% ipython --no-banner

In [1]: import numpy as np

In [2]: from numpy import linalg as LA

In [3]: np.set_printoptions(precision=1, suppress=True, linewidth=200)

In [4]: mat = np.load("test11.npy")

In [5]: mat
Out[5]: 
array([[ 6.,  3., -3., -1., -2., -2., -3.,  0.],
       [ 3., 14., -9., -3., -6., -6., -9.,  0.],
       [-3., -9., 14.,  3.,  6.,  6.,  9.,  0.],
       [-1., -3.,  3.,  6.,  2.,  2.,  3.,  0.],
       [-2., -6.,  6.,  2.,  9.,  4.,  6.,  0.],
       [-2., -6.,  6.,  2.,  4.,  9.,  6.,  0.],
       [-3., -9.,  9.,  3.,  6.,  6., 14.,  0.],
       [ 0.,  0.,  0.,  0.,  0.,  0.,  0.,  5.]])

In [6]: # equal to its transpose

In [7]: w, V = LA.eigh(mat)

In [8]: x0 = np.array([2, 0, 3, 3, 2, 1, 0, 0])

In [9]: np.round(x0 @ mat @ x0 / (x0 @ x0), 1), np.round(w[0], 1), np.round(w[-1], 1)
Out[9]: (np.float64(14.5), np.float64(5.0), np.float64(42.0))

In [10]: LA.eigvalsh(mat[1:, 1:])
Out[10]: array([ 5.,  5.,  5.,  5.,  5.,  5., 41.])

In [11]: V * np.sqrt(w) @ V.T
Out[11]: 
array([[ 2.4,  0.3, -0.3, -0.1, -0.2, -0.2, -0.3,  0. ],
       [ 0.3,  3.3, -1. , -0.3, -0.7, -0.7, -1. ,  0. ],
       [-0.3, -1. ,  3.3,  0.3,  0.7,  0.7,  1. ,  0. ],
       [-0.1, -0.3,  0.3,  2.4,  0.2,  0.2,  0.3,  0. ],
       [-0.2, -0.7,  0.7,  0.2,  2.7,  0.5,  0.7,  0. ],
       [-0.2, -0.7,  0.7,  0.2,  0.5,  2.7,  0.7,  0. ],
       [-0.3, -1. ,  1. ,  0.3,  0.7,  0.7,  3.3,  0. ],
       [ 0. ,  0. ,  0. ,  0. ,  0. ,  0. ,  0. ,  2.2]])

In [12]: np.abs(mat).sum(axis=1).max(), round(float(np.abs(w).max()), 1)
Out[12]: (np.float64(50.0), 42.0)

In [13]: V * np.abs(w) @ V.T
Out[13]: 
array([[ 6.,  3., -3., -1., -2., -2., -3.,  0.],
       [ 3., 14., -9., -3., -6., -6., -9.,  0.],
       [-3., -9., 14.,  3.,  6.,  6.,  9.,  0.],
       [-1., -3.,  3.,  6.,  2.,  2.,  3.,  0.],
       [-2., -6.,  6.,  2.,  9.,  4.,  6.,  0.],
       [-2., -6.,  6.,  2.,  4.,  9.,  6.,  0.],
       [-3., -9.,  9.,  3.,  6.,  6., 14.,  0.],
       [ 0.,  0.,  0.,  0.,  0.,  0.,  0.,  5.]])

In [14]: V * np.maximum(w, 0) @ V.T
Out[14]: 
array([[ 6.,  3., -3., -1., -2., -2., -3.,  0.],
       [ 3., 14., -9., -3., -6., -6., -9.,  0.],
       [-3., -9., 14.,  3.,  6.,  6.,  9.,  0.],
       [-1., -3.,  3.,  6.,  2.,  2.,  3.,  0.],
       [-2., -6.,  6.,  2.,  9.,  4.,  6.,  0.],
       [-2., -6.,  6.,  2.,  4.,  9.,  6.,  0.],
       [-3., -9.,  9.,  3.,  6.,  6., 14.,  0.],
       [ 0.,  0.,  0.,  0.,  0.,  0.,  0.,  5.]])

In [15]: K = np.array([[0, 0, 0, 0, 0, -3, 0, 0],
    ...:     [0, -3, 0, 0, 0, 0, 0, 0],
    ...:     [0, 0, 0, 0, 0, 0, 0, -2],
    ...:     [0, 0, 0, 0, 1, 0, 0, 0],
    ...:     [0, 0, 0, -1, 0, 0, 0, 0],
    ...:     [0, 0, 0, 0, 0, 0, 0, 0],
    ...:     [0, 0, -1, 0, 0, 0, 0, 0],
    ...:     [0, 0, 0, 0, 0, 0, -2, 0]])

In [16]: # 4 blocks once reordered

In [17]: W = np.array([[-4, 5, -5, 4],
    ...:     [1, 2, 1, 3],
    ...:     [4, 4, -1, 2],
    ...:     [3, 2, 3, -1],
    ...:     [5, -1, 5, -2],
    ...:     [-4, 4, 4, -2],
    ...:     [2, 2, 1, -2],
    ...:     [-3, -3, 4, 4]])

In [18]: c = np.array([2, 4, 8, 2])

In [19]: H = np.maximum(K @ W + c, 0)

In [20]: H
Out[20]: 
array([[14,  0,  0,  8],
       [ 0,  0,  5,  0],
       [ 8, 10,  0,  0],
       [ 7,  3, 13,  0],
       [ 0,  2,  5,  3],
       [ 2,  4,  8,  2],
       [ 0,  0,  9,  0],
       [ 0,  0,  6,  6]])

In [21]: (H > 0).mean(axis=0)
Out[21]: array([0.5, 0.5, 0.8, 0.5])

In [22]: cent = np.array([[-1, -1], [2, -1], [0, -1], [-1, 2]])

In [23]: (H @ cent).round(6).argmax(axis=1)
Out[23]: array([1, 0, 0, 0, 0, 0, 0, 1])

In [24]: W @ cent
Out[24]: 
array([[ 10,  12],
       [  0,   2],
       [  2,  -3],
       [  2, -10],
       [ -5, -13],
       [ 14,  -8],
       [  4,  -9],
       [ -7,  10]])

In [25]: K[:, 6] @ K[:, 4]
Out[25]: np.int64(0)

In [26]: LA.norm(K, axis=0)
Out[26]: array([0., 3., 1., 1., 1., 3., 2., 2.])

In [27]: K @ K.T
Out[27]: 
array([[9, 0, 0, 0, 0, 0, 0, 0],
       [0, 9, 0, 0, 0, 0, 0, 0],
       [0, 0, 4, 0, 0, 0, 0, 0],
       [0, 0, 0, 1, 0, 0, 0, 0],
       [0, 0, 0, 0, 1, 0, 0, 0],
       [0, 0, 0, 0, 0, 0, 0, 0],
       [0, 0, 0, 0, 0, 0, 1, 0],
       [0, 0, 0, 0, 0, 0, 0, 4]])

In [28]: data = np.loadtxt("case14.csv", delimiter=",")

In [29]: data
Out[29]: 
array([[ 0.,  3., -3.,  3., -3.,  2., -1.,  3.],
       [ 0., -1.,  0.,  3., -1.,  0., -1.,  3.],
       [-1., -2.,  1., -3.,  1.,  3.,  3., -3.],
       [ 2., -2.,  0., -2.,  0., -1.,  0.,  3.],
       [ 0.,  5., -3., -3., -1.,  2.,  1., -3.]])

In [30]: # looks like rank 4

In [31]: M2 = data / np.sqrt((data ** 2).mean(axis=1, keepdims=True))

In [32]: LA.norm(M2, axis=1)
Out[32]: array([2.8, 2.8, 2.8, 2.8, 2.8])

In [33]: M2[1]
Out[33]: array([ 0. , -0.6,  0. ,  1.9, -0.6,  0. , -0.6,  1.9])

In [34]: rk = LA.matrix_rank(data)

In [35]: rk
Out[35]: np.int64(4)

In [36]: N = LA.svd(data)[2][rk:].T

In [37]: LA.matrix_rank(data.T @ data), LA.matrix_rank(data @ data.T)
Out[37]: (np.int64(4), np.int64(4))

In [38]: np.round(N @ N.T, 1) + 0
Out[38]: 
array([[ 0.7,  0. ,  0.1,  0.3,  0. ,  0.2,  0.1, -0.3],
       [ 0. ,  0.3,  0.3,  0. ,  0.1,  0.1,  0.2,  0.2],
       [ 0.1,  0.3,  0.7, -0.1, -0.2,  0.1,  0. ,  0.1],
       [ 0.3,  0. , -0.1,  0.2,  0.1,  0. ,  0.2, -0.1],
       [ 0. ,  0.1, -0.2,  0.1,  0.8,  0.2,  0. ,  0.2],
       [ 0.2,  0.1,  0.1,  0. ,  0.2,  0.3, -0.3,  0. ],
       [ 0.1,  0.2,  0. ,  0.2,  0. , -0.3,  0.8,  0.1],
       [-0.3,  0.2,  0.1, -0.1,  0.2,  0. ,  0.1,  0.3]])

In [39]: np.round(data @ N, 1) + 0
Out[39]: 
array([[0., 0., 0., 0.],
       [0., 0., 0., 0.],
       [0., 0., 0., 0.],
       [0., 0., 0., 0.],
       [0., 0., 0., 0.]])

In [40]: [int(LA.matrix_rank(data[:i])) for i in range(1, len(data) + 1)]
Out[40]: [1, 2, 3, 4, 4]

In [41]: LA.lstsq(data[:-1].T, data[-1])[2]
Out[41]: np.int32(4)

In [42]: round(np.trace(LA.pinv(data) @ data), 1)
Out[42]: np.float64(4.0)

In [43]: np.allclose(data[:-1].T @ LA.lstsq(data[:-1].T, data[-1])[0], data[-1])
Out[43]: True

In [44]: np.round(data @ LA.pinv(data) @ data, 1) + 0
Out[44]: 
array([[ 0.,  3., -3.,  3., -3.,  2., -1.,  3.],
       [ 0., -1.,  0.,  3., -1.,  0., -1.,  3.],
       [-1., -2.,  1., -3.,  1.,  3.,  3., -3.],
       [ 2., -2.,  0., -2.,  0., -1.,  0.,  3.],
       [ 0.,  5., -3., -3., -1.,  2.,  1., -3.]])

In [45]: W0 = np.load("layer15.npy")

In [46]: W0
Out[46]: 
array([[ 7,  2,  4,  8, 13,  0,  0,  0, 13,  2],
       [ 6,  0,  1,  7, 10,  0,  0,  0, 10,  1],
       [ 6,  0,  1,  7, 10,  0,  0,  0, 10,  1],
       [ 6,  0,  1,  7, 10,  0,  0,  0, 10,  1],
       [ 5,  0,  0,  6,  7,  0,  0,  0,  7,  0],
       [ 4,  0,  0,  5,  4,  0,  0,  0,  4,  0],
       [ 4,  0,  0,  5,  4,  0,  0,  0,  4,  0],
       [ 1,  0,  0,  2,  0,  0,  0,  0,  0,  0],
       [ 5,  0,  0,  6,  7,  0,  0,  0,  7,  0],
       [ 7,  2,  4,  8, 13,  0,  0,  0, 13,  2],
       [ 2,  0,  0,  3,  0,  0,  0,  0,  0,  0],
       [ 5,  0,  0,  6,  7,  0,  0,  0,  7,  0],
       [ 7,  2,  4,  8, 13,  0,  0,  0, 13,  2],
       [ 7,  2,  4,  8, 13,  0,  0,  0, 13,  2],
       [ 7,  2,  4,  8, 13,  0,  0,  0, 13,  2],
       [ 1,  0,  0,  2,  0,  0,  0,  0,  0,  0],
       [ 6,  0,  1,  7, 10,  0,  0,  0, 10,  1],
       [ 2,  0,  0,  3,  0,  0,  0,  0,  0,  0],
       [ 1,  0,  0,  2,  0,  0,  0,  0,  0,  0],
       [ 6,  0,  1,  7, 10,  0,  0,  0, 10,  1],
       [ 2,  0,  0,  3,  0,  0,  0,  0,  0,  0],
       [ 2,  0,  0,  3,  0,  0,  0,  0,  0,  0],
       [ 1,  0,  0,  2,  0,  0,  0,  0,  0,  0],
       [ 4,  0,  0,  5,  4,  0,  0,  0,  4,  0],
       [ 2,  0,  0,  3,  0,  0,  0,  0,  0,  0],
       [ 4,  0,  0,  5,  4,  0,  0,  0,  4,  0],
       [ 6,  0,  1,  7, 10,  0,  0,  0, 10,  1]])

In [47]: rk = LA.matrix_rank(W0)

In [48]: rk
Out[48]: np.int64(5)

In [49]: N = LA.svd(W0)[2][rk:].T

In [50]: np.allclose(W0 @ N, 0)
Out[50]: True

In [51]: N.shape
Out[51]: (10, 5)

In [52]: M2 = np.array([[-1, 2, 2],
    ...:     [1, 2, -2],
    ...:     [3, -3, -2],
    ...:     [3, -2, -1],
    ...:     [-3, -1, -3],
    ...:     [-3, -2, -3],
    ...:     [-1, -2, -3],
    ...:     [3, 1, 2],
    ...:     [0, 0, -1],
    ...:     [0, 2, -1]])

In [53]: M2.T @ W0.T
Out[53]: 
array([[ -8, -12, -12, -12,  -8,  -1,  -1,   5,  -8,  -8,   7,  -8,  -8,  -8,  -8,   5, -12,   7,   5, -12,   7,   7,   5,  -1,   7,  -1, -12],
       [-19, -13, -13, -13,  -9,  -6,  -6,  -2,  -9, -19,  -2,  -9, -19, -19, -19,  -2, -13,  -2,  -2, -13,  -2,  -2,  -2,  -6,  -2,  -6, -13],
       [-60, -38, -38, -38, -24, -13, -13,   0, -24, -60,   1, -24, -60, -60, -60,   0, -38,   1,   0, -38,   1,   1,   0, -13,   1, -13, -38]])

In [54]: M2 @ W0
ValueError: matmul: Input operand 1 has a mismatch in its core dimension 0, with gufunc signature (n?,k),(k,m?)->(n?,m?) (size 27 is different from 3)


In [55]: np.einsum("ij,ij->", W0, M2)
ValueError: operands could not be broadcast together with remapped shapes [original->remapped]: (27,10)->(27,10) (10,3)->(10,3) 


In [56]: x0 = np.array([0, -3, 3, 3, 0, -1, 2, -2, 3, -3])

In [57]: h = np.maximum(W0 @ x0, 0)

In [58]: np.tanh(W0 @ x0)
Out[58]: array([1., 1., 1., 1., 1., 1., 1., 1., 1., 1., 1., 1., 1., 1., 1., 1., 1., 1., 1., 1., 1., 1., 1., 1., 1., 1., 1.])

In [59]: np.maximum(W0 @ x0, 0) - np.maximum(-W0 @ x0, 0)
Out[59]: array([63, 51, 51, 51, 39, 27, 27,  6, 39, 63,  9, 39, 63, 63, 63,  6, 51,  9,  6, 51,  9,  9,  6, 27,  9, 27, 51])

In [60]: np.flatnonzero(h > 1e-9)
Out[60]: array([ 0,  1,  2,  3,  4,  5,  6,  7,  8,  9, 10, 11, 12, 13, 14, 15, 16, 17, 18, 19, 20, 21, 22, 23, 24, 25, 26])
